$ python3 -q
>>> import numpy as np
>>> from numpy import linalg as LA
>>> np.set_printoptions(precision=3, suppress=True, linewidth=140, sign=" ")
>>> rnd = lambda a: np.round(a, 3) + 0
>>> Y = np.array([[0, 0], [2, 2], [1, 3], [3, 2], [2, 1], [2, 3]])
>>> Z = np.array([[0, 3, 1, 9, 0, 2, 8, 8, 2, 2, 2], [0, 3, 9, 4, 6, 7, 9, 3, 2, 3, 1]])
>>> feats = Y @ Z
>>> feats
array([[  0,   0,   0,   0,   0,   0,   0,   0,   0,   0,   0],
       [  0,  12,  20,  26,  12,  18,  34,  22,   8,  10,   6],
       [  0,  12,  28,  21,  18,  23,  35,  17,   8,  11,   5],
       [  0,  15,  21,  35,  12,  20,  42,  30,  10,  12,   8],
       [  0,   9,  11,  22,   6,  11,  25,  19,   6,   7,   5],
       [  0,  15,  29,  30,  18,  25,  43,  25,  10,  13,   7]])
>>> LA.norm(feats, axis=1).argmax()
np.int64(5)
>>> feats[2] @ feats[3]
np.int64(4411)
>>> rnd(LA.norm(feats, 2))
np.float64(142.257)
>>> left, sig, Vh = LA.svd(feats)
>>> evecs = Vh[:(sig > 1e-8).sum()]
>>> rng = np.random.default_rng(114396)
>>> x0 = feats[1] + -3 * feats[5] + rng.integers(2) * np.eye(11)[3]
>>> x0
array([  0., -33., -67., -64., -42., -57., -95., -53., -22., -29., -15.])
>>> print(np.allclose(evecs.T @ evecs @ x0, x0))
True
>>> np.abs(np.diag(LA.qr(feats)[1])) > 1e-9
array([False,  True,  True, False, False, False])
>>> np.unique(feats.round(6), axis=0).shape
(6, 11)
>>> left, sig, Vh = LA.svd(feats)
>>> print(rnd(sig))
[ 142.257   17.027    0.       0.       0.       0.   ]
>>> Y = left[:, :2] @ np.diag(sig[:2]) @ Vh[:2]
>>> LA.matrix_rank(Y)
np.int64(2)
>>> E = np.load("test6.npy")
>>> E
array([[-2.682,  1.212,  0.383],
       [ 1.886,  0.575,  0.157],
       [-6.355,  0.546, -0.361],
       [ 0.362, -1.427,  0.151],
       [-1.685, -0.302, -0.018],
       [ 6.493,  0.418,  0.218],
       [-2.416,  1.512, -0.219],
       [-8.248,  0.215, -0.21 ],
       [-5.356, -0.872,  0.153],
       [ 2.721,  0.705, -0.092],
       [ 4.101, -0.844, -0.063],
       [-1.264, -1.646,  0.074],
       [-6.98 , -0.771,  0.131],
       [ 3.159,  1.384,  0.278],
       [ 8.399,  0.534,  0.017],
       [ 7.371, -0.815,  0.028],
       [ 3.237, -0.713, -0.064],
       [-7.295,  0.53 ,  0.053],
       [ 0.323,  0.123, -0.19 ],
       [-6.617, -0.175,  0.038],
       [-0.274, -0.232, -0.111],
       [-0.288,  1.41 , -0.12 ],
       [-3.22 ,  0.996,  0.327],
       [-6.916, -2.897, -0.243],
       [ 0.641,  0.895,  0.075],
       [ 4.102, -0.889,  0.4  ],
       [-6.22 , -0.924,  0.388],
       [10.267,  1.352,  0.098],
       [ 7.228, -0.175, -0.187],
       [-7.364,  0.186, -0.011],
       [-7.735,  0.781,  0.295],
       [ 1.069, -0.417, -0.209],
       [-8.063,  0.367, -0.03 ]])
>>> # column 0 is much longer than the rest
>>> proj = E @ LA.solve(E.T @ E, E.T)
>>> print(np.allclose(proj @ proj, proj))
True
>>> rnd(proj @ E[:, 1])
array([ 1.212,  0.575,  0.546, -1.427, -0.302,  0.418,  1.512,  0.215, -0.872,  0.705, -0.844, -1.646, -0.771,  1.384,  0.534, -0.815,
       -0.713,  0.53 ,  0.123, -0.175, -0.232,  1.41 ,  0.996, -2.897,  0.895, -0.889, -0.924,  1.352, -0.175,  0.186,  0.781, -0.417,
        0.367])
>>> rnd(LA.eigvalsh(proj))
array([ 0.,  0.,  0.,  0.,  0.,  0.,  0.,  0.,  0.,  0.,  0.,  0.,  0.,  0.,  0.,  0.,  0.,  0.,  0.,  0.,  0.,  0.,  0.,  0.,  0.,  0.,
        0.,  0.,  0.,  0.,  1.,  1.,  1.])
>>> cov = np.cov(E, rowvar=False)
>>> rnd(np.corrcoef(E[:, 1], E[:, 2])[0, 1])
np.float64(0.092)
>>> np.argsort(-E.std(axis=0).round(6), kind="stable")
array([ 0,  1,  2])
>>> cov.shape
(3, 3)
>>> rnd(LA.eigvalsh(cov)[::-1])
array([ 29.542,   0.996,   0.04 ])
>>> np.argwhere(np.triu(np.abs(np.corrcoef(E.T)) > 0.8, 1))
array([], shape=(0, 2), dtype=int64)
>>> rnd(np.corrcoef(E.T))
array([[ 1.   ,  0.124,  0.049],
       [ 0.124,  1.   ,  0.092],
       [ 0.049,  0.092,  1.   ]])
>>> cen = E - E.mean(axis=0)
>>> evecs = LA.svd(cen)[2][:1]
>>> Y = cen - cen @ evecs.T @ evecs
>>> print(rnd(np.diag(evecs.T @ evecs)))
[ 0.999  0.001  0.   ]
>>> print(LA.norm(Y, axis=1).round(6).argmax())
23
>>> rnd(Y.std(axis=0))
array([ 0.023,  0.982,  0.198])
>>> rnd(LA.norm(Y) / LA.norm(cen))
np.float64(0.184)
>>> Y = np.c_[E[:, :2] @ np.array([[2, 1], [-1, 2]]), np.array([-2, 1, -2, -2, 0, 0, 1, 0, 1, 2, -2, -2, 1, 0, 2, -1, -2, 2, -2, 2, 2, -1, 1, 1, -1, -2, 2, 2, 0, 1, 2, 1, -2])]
>>> rnd(Y)
array([[ -6.576,  -0.258,  -2.   ],
       [  3.197,   3.036,   1.   ],
       [-13.256,  -5.263,  -2.   ],
       [  2.151,  -2.492,  -2.   ],
       [ -3.068,  -2.289,   0.   ],
       [ 12.568,   7.329,   0.   ],
       [ -6.344,   0.608,   1.   ],
       [-16.711,  -7.818,   0.   ],
       [ -9.84 ,  -7.1  ,   1.   ],
       [  4.737,   4.131,   2.   ],
       [  9.046,   2.413,  -2.   ],
       [ -0.882,  -4.556,  -2.   ],
       [-13.189,  -8.522,   1.   ],
       [  4.934,   5.927,   0.   ],
       [ 16.264,   9.467,   2.   ],
       [ 15.557,   5.741,  -1.   ],
       [  7.187,   1.811,  -2.   ],
       [-15.12 ,  -6.235,   2.   ],
       [  0.523,   0.569,  -2.   ],
       [-13.059,  -6.967,   2.   ],
       [ -0.316,  -0.738,   2.   ],
       [ -1.986,   2.532,  -1.   ],
       [ -7.436,  -1.228,   1.   ],
       [-10.935, -12.71 ,   1.   ],
       [  0.387,   2.431,  -1.   ],
       [  9.093,   2.324,  -2.   ],
       [-11.516,  -8.068,   2.   ],
       [ 19.182,  12.971,   2.   ],
       [ 14.631,   6.878,   0.   ],
       [-14.914,  -6.992,   1.   ],
       [-16.251,  -6.173,   2.   ],
       [  2.555,   0.235,   1.   ],
       [-16.493,  -7.329,  -2.   ]])
>>> rnd(LA.norm(Y - E @ LA.lstsq(E, Y)[0], axis=0))
array([ 0.   ,  0.   ,  8.624])
>>> rnd(LA.norm(LA.qr(E)[0].T @ Y, axis=0) ** 2 / ((Y ** 2).sum(axis=0) + 1e-12))
array([ 1.   ,  1.   ,  0.059])
>>> rnd(LA.lstsq(E, Y[:, 0])[0])
array([ 2., -1.,  0.])
>>> Z = E[[25, 18]].astype(float)
>>> for _ in range(3):
...     idx = LA.norm(E[:, None] - Z, axis=-1).argmin(axis=1)
...     Z = np.array([E[idx == j].mean(axis=0) for j in range(2)])
... 
>>> idx
array([ 1,  0,  1,  1,  1,  0,  1,  1,  1,  0,  0,  1,  1,  0,  0,  0,  0,  1,  1,  1,  1,  1,  1,  1,  0,  0,  1,  0,  0,  1,  1,  0,  1])
>>> np.abs(Z[1] - Z[0]).argmax()
np.int64(0)
>>> print(rnd(Z[1] - Z[0]))
[-9.082 -0.223 -0.026]
>>> W0 = np.load("case6.npy")
>>> print(W0)
[[ 0  6 -2 -2 -4  0 -3  1  3]
 [-6  0 -4 -1  0  2  1 -5  0]
 [ 2  4  0 -3 -1  6  2  5 -1]
 [ 2  1  3  0  2  1 -3 -2  3]
 [ 4  0  1 -2  0  1  5  2 -3]
 [ 0 -2 -6 -1 -1  0  0  3 -2]
 [ 3 -1 -2  3 -5  0  0  1 -6]
 [-1  5 -5  2 -2 -3 -1  0 -3]
 [-3  0  1 -3  3  2  6  3  0]]
>>> r = LA.matrix_rank(W0)
>>> r
np.int64(8)
>>> ns = LA.svd(W0)[2][r:].T
>>> rnd(W0 @ ns)
array([[ 0.],
       [ 0.],
       [ 0.],
       [ 0.],
       [ 0.],
       [ 0.],
       [ 0.],
       [ 0.],
       [ 0.]])
>>> [int(LA.matrix_rank(W0[:, :j + 1])) for j in range(9)]
[1, 2, 3, 4, 5, 6, 7, 8, 8]
>>> LA.cond(W0) > 100
np.True_
>>> [round(float(x), 3) for x in LA.svd(W0, compute_uv=False)[:3]]
[13.185, 13.185, 10.681]
>>> LA.matrix_rank(W0, rtol=0.1)
np.int64(8)
>>> m1 = np.loadtxt("out6.csv", delimiter=",")
>>> m1
array([[-1.965, -0.421, -0.616, -0.944,  1.003,  0.232, -4.201, -1.584],
       [-1.025, -0.16 , -0.315, -0.59 ,  0.544,  0.112, -2.028, -0.817],
       [ 0.047,  0.004,  0.025,  0.068,  0.042,  0.031, -0.014,  0.084],
       [-0.882, -0.127, -0.249, -0.493,  0.484,  0.093, -2.159, -0.838],
       [-0.02 ,  0.077, -0.024, -0.014,  0.053, -0.072, -0.015,  0.009],
       [-2.006, -0.408, -0.55 , -1.011,  1.064,  0.212, -4.177, -1.567],
       [-0.984, -0.194, -0.301, -0.486,  0.485,  0.08 , -2.117, -0.716],
       [ 0.051, -0.015, -0.011,  0.038,  0.049,  0.036,  0.018, -0.044],
       [-0.977, -0.286, -0.248, -0.518,  0.502,  0.029, -2.178, -0.663],
       [-1.027, -0.251, -0.316, -0.477,  0.531,  0.095, -2.097, -0.801],
       [-2.026, -0.38 , -0.572, -1.089,  1.028,  0.134, -4.264, -1.593],
       [-1.012, -0.247, -0.358, -0.54 ,  0.516,  0.117, -2.093, -0.801]])
>>> x0 = np.array([-3, 1, 1, 0, -3, 1, 2, 0])
>>> target = m1 @ x0
>>> c, lr = np.zeros(8), 1 / LA.norm(m1, 2) ** 2
>>> for i in range(20):
...     c -= lr * m1.T @ (m1 @ c - target)
...     if i % 5 == 0: print(i, round(LA.norm(m1 @ c - target), 3))
... 
0 0.57
5 0.569
10 0.568
15 0.568
>>> rnd(LA.cond(m1))
np.float64(162.122)
>>> rnd(c)
array([ 0.461,  0.098,  0.135,  0.234, -0.246, -0.043,  1.007,  0.366])
>>> np.argsort(-LA.norm(m1, axis=0).round(6), kind="stable")[:3]
array([ 6,  0,  7])
>>> LA.cond(m1) > 100
np.True_
>>> t3 = np.stack([m1, 4 * m1, m1[::-1]])
>>> t3.shape
(3, 12, 8)
>>> rnd(np.einsum("bij,cij->bc", t3, t3))
array([[  120.992,   483.967,    93.466],
       [  483.967,  1935.868,   373.866],
       [   93.466,   373.866,   120.992]])
>>> print(np.unravel_index(np.abs(m1).argmax(), m1.shape))
(np.int64(10), np.int64(6))
>>> rnd(LA.norm(m1))
np.float64(11.0)
>>> rnd(m1.sum(axis=0))
array([-11.826,  -2.408,  -3.535,  -6.056,   6.301,   1.099, -25.325,  -9.331])
>>> np.count_nonzero(m1)
np.int64(96)
>>> LA.matrix_rank(m1)
np.int64(8)
>>> x0 = np.array([8, -9, -7, 8, -4, -9, 0, -3])
>>> target = m1 @ x0
>>> rnd(LA.lstsq(m1, target)[0])
array([ 8., -9., -7.,  8., -4., -9.,  0., -3.])
>>> rnd(target)
array([-16.519, -10.008,   0.01 ,  -8.373,  -0.388, -18.077,  -8.419,   0.536,  -7.93 ,  -8.137, -18.035,  -8.401])
>>> rnd(LA.pinv(m1) @ m1)
array([[ 1.,  0.,  0.,  0.,  0.,  0.,  0.,  0.],
       [ 0.,  1.,  0.,  0.,  0.,  0.,  0.,  0.],
       [ 0.,  0.,  1.,  0.,  0.,  0.,  0.,  0.],
       [ 0.,  0.,  0.,  1.,  0.,  0.,  0.,  0.],
       [ 0.,  0.,  0.,  0.,  1.,  0.,  0.,  0.],
       [ 0.,  0.,  0.,  0.,  0.,  1.,  0.,  0.],
       [ 0.,  0.,  0.,  0.,  0.,  0.,  1.,  0.],
       [ 0.,  0.,  0.,  0.,  0.,  0.,  0.,  1.]])
>>> target = target + 0.05 * rng.normal(size=12)
>>> print(rnd(target))
[-16.448  -9.938  -0.023  -8.458  -0.463 -18.119  -8.493   0.546  -7.994  -8.186 -18.029  -8.543]
>>> c, *_ = LA.lstsq(m1, target)
>>> print(c.round())
[ 7. -9. -6.  8. -4. -8.  0. -3.]
>>> rnd(LA.norm(target - m1 @ c))
np.float64(0.183)
>>> rnd(c)
array([ 7.097, -8.791, -6.071,  8.234, -4.465, -8.411,  0.259, -3.32 ])
